$ python -q
>>> import numpy as np
>>> from numpy import linalg as LA
>>> np.set_printoptions(precision=1, suppress=True, linewidth=120, floatmode="fixed")
>>> rnd = lambda a: np.round(a, 1) + 0
>>> arr = np.loadtxt("block15.csv", delimiter=",")
>>> print(arr)
[[  1.0  -3.0   9.0 -27.0]
 [  1.0  -2.0   4.0  -8.0]
 [  1.0  -1.0   1.0  -1.0]
 [  1.0   0.0   0.0   0.0]
 [  1.0   1.0   1.0   1.0]
 [  1.0   2.0   4.0   8.0]
 [  1.0   3.0   9.0  27.0]
 [  1.0   4.0  16.0  64.0]
 [  1.0   5.0  25.0 125.0]
 [  1.0   6.0  36.0 216.0]
 [  1.0   7.0  49.0 343.0]]
>>> w1 = np.array([[3, 1, 2], [2, 1, 0], [2, 3, 0], [2, 3, 3]])
>>> beta = np.array([1, 8, 7])
>>> act = np.maximum(arr @ w1 + beta, 0)
>>> print(act)
[[   0.0    0.0    0.0]
 [   0.0    0.0    0.0]
 [   2.0    8.0    6.0]
 [   4.0    9.0    9.0]
 [  10.0   16.0   12.0]
 [  32.0   47.0   33.0]
 [  82.0  120.0   90.0]
 [ 172.0  253.0  201.0]
 [ 314.0  464.0  384.0]
 [ 520.0  771.0  657.0]
 [ 802.0 1192.0 1038.0]]
>>> print(rnd((act > 0).mean(axis=0)))
[0.8 0.8 0.8]
>>> basis = np.array([[0, -3, 0], [-3, 3, 1], [-3, -1, 1]])
>>> print((act @ basis).round(6).argmax(axis=1))
[0 0 2 2 2 2 2 2 2 2 2]
>>> print(w1 @ basis)
[[ -9  -8   3]
 [ -3  -3   1]
 [ -9   3   3]
 [-18   0   6]]
>>> x = np.array([-2, 0, 2, 0])
>>> print(arr * x)
[[-2.0 -0.0 18.0 -0.0]
 [-2.0 -0.0  8.0 -0.0]
 [-2.0 -0.0  2.0 -0.0]
 [-2.0  0.0  0.0  0.0]
 [-2.0  0.0  2.0  0.0]
 [-2.0  0.0  8.0  0.0]
 [-2.0  0.0 18.0  0.0]
 [-2.0  0.0 32.0  0.0]
 [-2.0  0.0 50.0  0.0]
 [-2.0  0.0 72.0  0.0]
 [-2.0  0.0 98.0  0.0]]
>>> print(LA.norm(arr @ x) <= LA.norm(arr, 2) * LA.norm(x) + 1e-9)
True
>>> print(np.sign((arr @ x).round(6)))
[ 1.0  1.0  0.0 -1.0  0.0  1.0  1.0  1.0  1.0  1.0  1.0]
>>> print(arr @ x)
[16.0  6.0  0.0 -2.0  0.0  6.0 16.0 30.0 48.0 70.0 96.0]
>>> q, R = LA.qr(arr)
>>> print(rnd(q))
[[-0.3 -0.5  0.5  0.5]
 [-0.3 -0.4  0.2 -0.1]
 [-0.3 -0.3  0.0 -0.3]
 [-0.3 -0.2 -0.2 -0.4]
 [-0.3 -0.1 -0.3 -0.2]
 [-0.3  0.0 -0.3  0.0]
 [-0.3  0.1 -0.3  0.2]
 [-0.3  0.2 -0.2  0.4]
 [-0.3  0.3  0.0  0.3]
 [-0.3  0.4  0.2  0.1]
 [-0.3  0.5  0.5 -0.5]]
>>> print(q.shape, R.shape)
(11, 4) (4, 4)
>>> print(np.trace(q @ q.T))
4.0
>>> print(rnd(q @ R))
[[  1.0  -3.0   9.0 -27.0]
 [  1.0  -2.0   4.0  -8.0]
 [  1.0  -1.0   1.0  -1.0]
 [  1.0   0.0   0.0   0.0]
 [  1.0   1.0   1.0   1.0]
 [  1.0   2.0   4.0   8.0]
 [  1.0   3.0   9.0  27.0]
 [  1.0   4.0  16.0  64.0]
 [  1.0   5.0  25.0 125.0]
 [  1.0   6.0  36.0 216.0]
 [  1.0   7.0  49.0 343.0]]
>>> mat = np.array([[0, 0, 0, 0], [2, 2, 2, 2], [0, 0, 0, 0], [2, 2, 2, 2]])
>>> rng = np.random.default_rng(1495)
>>> z = rng.permutation(4)
>>> print(z)
[3 1 0 2]
>>> A2 = mat[z][:, z]
>>> print(np.diag(A2))
[2 2 0 0]
>>> print(A2)
[[2 2 2 2]
 [2 2 2 2]
 [0 0 0 0]
 [0 0 0 0]]
>>> print(rnd(LA.det(A2)), rnd(LA.det(mat[z])))
0.0 0.0
>>> left, sigma, Vh = LA.svd(mat)
>>> vecs = Vh[:(sigma > 1e-8).sum()]
>>> x = mat[0] + 3 * mat[1] + rng.integers(2) * np.eye(4)[3]
>>> print(x)
[6.0 6.0 6.0 7.0]
>>> print(LA.matrix_rank(np.vstack([mat, x])))
2
>>> print(rnd(LA.norm(x - vecs.T @ vecs @ x)))
0.9
>>> print(np.allclose(vecs.T @ vecs @ x, x))
False
>>> rank = LA.matrix_rank(mat)
>>> print(rank)
1
>>> ns = LA.svd(mat)[2][rank:].T
>>> print(rnd(ns @ ns.T))
[[ 0.8 -0.3 -0.3 -0.3]
 [-0.3  0.7 -0.2 -0.2]
 [-0.3 -0.2  0.7 -0.3]
 [-0.3 -0.2 -0.3  0.7]]
>>> print(ns.shape)
(4, 3)
>>> print([int(LA.matrix_rank(mat[:, :j + 1])) for j in range(4)])
[1, 1, 1, 1]
>>> print(np.allclose(mat @ ns, 0))
True
>>> left, sigma, Vh = LA.svd(mat)
>>> print(np.argmax(sigma[:-1] / (sigma[1:] + 1e-6)) + 1)
1
>>> A2 = left[:, :1] @ np.diag(sigma[:1]) @ Vh[:1]
>>> print(rnd(A2))
[[0.0 0.0 0.0 0.0]
 [2.0 2.0 2.0 2.0]
 [0.0 0.0 0.0 0.0]
 [2.0 2.0 2.0 2.0]]
>>> F = np.load("a.npy")
>>> print(F)
[[ 4  2 -6 -4 -2 -2  0]
 [ 2  1 -3 -2 -1 -1  0]
 [-6 -3  9  6  3  3  0]
 [-4 -2  6  4  2  2  0]
 [-2 -1  3  2  1  1  0]
 [-2 -1  3  2  1  1  0]
 [ 0  0  0  0  0  0  0]]
>>> print(LA.matrix_rank(F, rtol=0.1))
1
>>> print(rnd(LA.norm(F, 2) / LA.norm(F)))
1.0
>>> ev, vecs = LA.eigh(F)
>>> print(rnd(vecs.T @ F @ vecs))
[[ 0.0  0.0  0.0  0.0  0.0  0.0  0.0]
 [ 0.0  0.0  0.0  0.0  0.0  0.0  0.0]
 [ 0.0  0.0  0.0  0.0  0.0  0.0  0.0]
 [ 0.0  0.0  0.0  0.0  0.0  0.0  0.0]
 [ 0.0  0.0  0.0  0.0  0.0  0.0  0.0]
 [ 0.0  0.0  0.0  0.0  0.0  0.0  0.0]
 [ 0.0  0.0  0.0  0.0  0.0  0.0 20.0]]
>>> print(rnd(ev))
[ 0.0  0.0  0.0  0.0  0.0  0.0 20.0]
>>> print(np.unique(ev.round(6) + 0, return_counts=True)[1])
[6 1]
>>> print(rnd(ev.sum()), np.trace(F))
20.0 20
>>> print(np.abs(vecs[:, -1]).round(6).argmax())
2
>>> print((ev > 1e-8).sum(), (ev < -1e-8).sum())
1 0
>>> print(rnd(LA.svd(F, compute_uv=False)))
[20.0  0.0  0.0  0.0  0.0  0.0  0.0]
>>> print(rnd(vecs.T @ vecs))
[[1.0 0.0 0.0 0.0 0.0 0.0 0.0]
 [0.0 1.0 0.0 0.0 0.0 0.0 0.0]
 [0.0 0.0 1.0 0.0 0.0 0.0 0.0]
 [0.0 0.0 0.0 1.0 0.0 0.0 0.0]
 [0.0 0.0 0.0 0.0 1.0 0.0 0.0]
 [0.0 0.0 0.0 0.0 0.0 1.0 0.0]
 [0.0 0.0 0.0 0.0 0.0 0.0 1.0]]
